>>> import numpy as np
>>> from numpy import linalg as LA
>>> np.set_printoptions(precision=4, suppress=True, linewidth=140, legacy="1.25")
>>> rnd = lambda a: np.round(a, 4) + 0
>>> arr = np.array([[0, 0, 0, 1, 1, 1],
...     [0, 0, 1, 1, 0, 0],
...     [0, 1, 0, 0, 0, 0],
...     [1, 1, 0, 0, 0, 0],
...     [1, 0, 0, 0, 0, 0],
...     [1, 0, 0, 0, 0, 0]])
>>> vals, V = LA.eigh(arr)
>>> x0 = np.array([4, 1, 4, 7, 9, 9])
>>> (np.sign(V[:, -1].round(6)) == np.sign(V[0, -1].round(6))).astype(int)
array([1, 1, 1, 1, 1, 1])
>>> np.abs(arr).sum(axis=1).max(), rnd(np.abs(vals).max())
(3, 1.9021)
>>> x0 @ arr @ x0
222
>>> LA.cond(arr) > 100
True
>>> np.argsort(-LA.norm(arr, axis=0).round(6), kind="stable")[:3]
array([0, 1, 3])
>>> arr[:, 6]
Traceback (most recent call last):
  File "<python-input-12>", line 1, in <module>
    arr[:, 6]
    ~~~^^^^^^
IndexError: index 6 is out of bounds for axis 1 with size 6
>>> np.zeros(6, 6)
Traceback (most recent call last):
  File "<python-input-13>", line 1, in <module>
    np.zeros(6, 6)
    ~~~~~~~~^^^^^^
TypeError: Cannot interpret '6' as a data type
>>> arr.sum(axis=1)
array([3, 2, 1, 2, 1, 1])
>>> np.abs(arr).max()
1
>>> arr.sum(axis=0)
array([3, 2, 1, 2, 1, 1])
>>> arr.reshape(2, -1)
array([[0, 0, 0, 1, 1, 1, 0, 0, 1, 1, 0, 0, 0, 1, 0, 0, 0, 0],
       [1, 1, 0, 0, 0, 0, 1, 0, 0, 0, 0, 0, 1, 0, 0, 0, 0, 0]])
>>> arr.reshape(6, 7)
Traceback (most recent call last):
  File "<python-input-18>", line 1, in <module>
    arr.reshape(6, 7)
    ~~~~~~~~~~~^^^^^^
ValueError: cannot reshape array of size 36 into shape (6,7)
>>> arr.ravel(order="F")
array([0, 0, 0, 1, 1, 1, 0, 0, 1, 1, 0, 0, 0, 1, 0, 0, 0, 0, 1, 1, 0, 0, 0, 0, 1, 0, 0, 0, 0, 0, 1, 0, 0, 0, 0, 0])
>>> T = arr.reshape(6, 2, -1)
>>> T.shape
(6, 2, 3)
>>> np.swapaxes(T, 1, 2)[3]
array([[1, 0],
       [1, 0],
       [0, 0]])
>>> np.einsum("ihd,jhd->hij", T, T).shape
(2, 6, 6)
>>> f = np.array([4, -2, 1])
>>> v = np.array([2, 6, 9, 0, 2])
>>> X = np.outer(f, v)
>>> X
array([[  8,  24,  36,   0,   8],
       [ -4, -12, -18,   0,  -4],
       [  2,   6,   9,   0,   2]])
>>> Uu, sv, vt = LA.svd(X)
>>> np.argmax(sv[:-1] / (sv[1:] + 1e-6)) + 1
1
>>> rnd(sv)
array([51.2348,  0.    ,  0.    ])
>>> A2 = Uu[:, :1] @ np.diag(sv[:1]) @ vt[:1]
>>> rnd(np.abs(X - A2).max())
0.0
>>> rnd(A2)
array([[  8.,  24.,  36.,   0.,   8.],
       [ -4., -12., -18.,   0.,  -4.],
       [  2.,   6.,   9.,   0.,   2.]])
>>> rnd(LA.norm(X - A2) / LA.norm(X))
0.0
>>> LA.matrix_rank(X, rtol=0.05)
1
>>> np.abs(np.diag(LA.qr(A2)[1])) > 1e-9
array([ True, False, False])
>>> try:
...     LA.inv(A2)
... except LA.LinAlgError as e:
...     print(e)
... 
Last 2 dimensions of the array must be square
>>> np.unique(A2.round(6), axis=0).shape
(3, 5)
>>> LA.lstsq(A2[:-1].T, A2[-1])[2]
1
>>> rnd(A2 @ LA.pinv(A2) @ A2)
array([[  8.,  24.,  36.,   0.,   8.],
       [ -4., -12., -18.,   0.,  -4.],
       [  2.,   6.,   9.,   0.,   2.]])
>>> E = np.array([[-0.7, 0.6, 0.4, 1.5],
...     [-0.3, 0.8, -0.8, -0.2],
...     [0.1, -0.1, 1.1, 0.3],
...     [-0.5, 0.9, 0.1, -0.7]])
>>> E
array([[-0.7,  0.6,  0.4,  1.5],
       [-0.3,  0.8, -0.8, -0.2],
       [ 0.1, -0.1,  1.1,  0.3],
       [-0.5,  0.9,  0.1, -0.7]])
>>> A2 = np.array([[-1, -4], [0, 4], [0, 1], [4, 4]])
>>> LA.matrix_rank(E @ A2)
2
>>> rnd(np.einsum("ik,kj->ji", E, A2))
array([[ 6.7, -0.5,  1.1, -2.3],
       [11.6,  2.8,  1.5,  2.9]])
>>> LA.matrix_rank(np.vstack([E, A2.T]))
4
>>> x0 = np.array([0, 2, 1, 3])
>>> h = np.maximum(E @ x0, 0)
>>> rnd(np.tanh(E @ x0))
array([ 1.    ,  0.1974,  0.9468, -0.1974])
>>> rnd(np.maximum(E @ (3 * x0), 0))
array([18.3,  0.6,  5.4,  0. ])
>>> np.flatnonzero(h > 1e-9)
array([0, 1, 2])
>>> E * (h > 1e-9)[:, None]
array([[-0.7,  0.6,  0.4,  1.5],
       [-0.3,  0.8, -0.8, -0.2],
       [ 0.1, -0.1,  1.1,  0.3],
       [-0. ,  0. ,  0. , -0. ]])
>>> rnd(h)
array([6.1, 0.2, 1.8, 0. ])
>>> rnd(E.T @ h)
array([-4.15,  3.64,  4.26,  9.65])
>>> A = np.load("block1.npy")
>>> A
array([[ 0,  0,  0, -2,  0, -1],
       [ 0,  0, -2,  0,  1,  0],
       [ 0, -2,  0,  0,  2,  0],
       [ 2,  0,  0,  1,  0, -2],
       [ 0, -2,  0,  0,  0,  0],
       [-1,  0,  0, -1,  0,  1]])
>>> rng = np.random.default_rng(51)
>>> A2 = A + rng.integers(-2, 3, (6, 5)) @ rng.integers(-2, 3, (5, 6))
>>> A2
array([[  5,   8,   5,  -2,   1,   0],
       [  1, -11,  -5,   0,   3,  -4],
       [  2,  -3,  -1,  -3,   0,  -2],
       [ -7,   2,  -4,   2,  -2,   0],
       [ 12,   0,   6,   1,   6,   2],
       [  5,  -3,   2,  -1,   3,  -2]])
>>> rnd(LA.svd(A2 - A, compute_uv=False))
array([20.3403, 15.5839,  5.3659,  2.288 ,  1.1781,  0.    ])
>>> A2 - A
array([[  5,   8,   5,   0,   1,   1],
       [  1, -11,  -3,   0,   2,  -4],
       [  2,  -1,  -1,  -3,  -2,  -2],
       [ -9,   2,  -4,   1,  -2,   2],
       [ 12,   2,   6,   1,   6,   2],
       [  6,  -3,   2,   0,   3,  -3]])
>>> np.abs(A2 - A).sum(axis=1)
array([20, 21, 11, 20, 29, 17])
>>> LA.matrix_rank(A2 - A, tol=1e-8)
5
>>> A2 = np.array([[-4, -2], [-5, -5], [-4, 5], [1, 1], [2, 2], [2, 4]])
>>> LA.matrix_rank(np.vstack([A, A2.T]))
6
>>> np.einsum("ik,kj->ij", A, A2)
array([[ -4,  -6],
       [ 10,  -8],
       [ 14,  14],
       [-11, -11],
       [ 10,  10],
       [  5,   5]])
>>> data = np.maximum(np.array([[1, -2],
...     [-3, -1],
...     [-1, 3],
...     [0, -2],
...     [0, -2],
...     [-3, -2],
...     [-1, -2],
...     [2, -1],
...     [-1, 1],
...     [0, -2],
...     [-2, 3],
...     [0, 1],
...     [1, -3]]) @ np.array([[0, 0, -1], [-1, -2, -2]]) + np.array([1, -1, -2]), 0)
>>> data
array([[3, 3, 1],
       [2, 1, 3],
       [0, 0, 0],
       [3, 3, 2],
       [3, 3, 2],
       [3, 3, 5],
       [3, 3, 3],
       [2, 1, 0],
       [0, 0, 0],
       [3, 3, 2],
       [0, 0, 0],
       [0, 0, 0],
       [4, 5, 3]])
>>> P = data @ LA.solve(data.T @ data, data.T)
>>> rnd(P @ data[:, 2])
array([1., 3., 0., 2., 2., 5., 3., 0., 0., 2., 0., 0., 3.])
>>> np.trace(P)
3.0
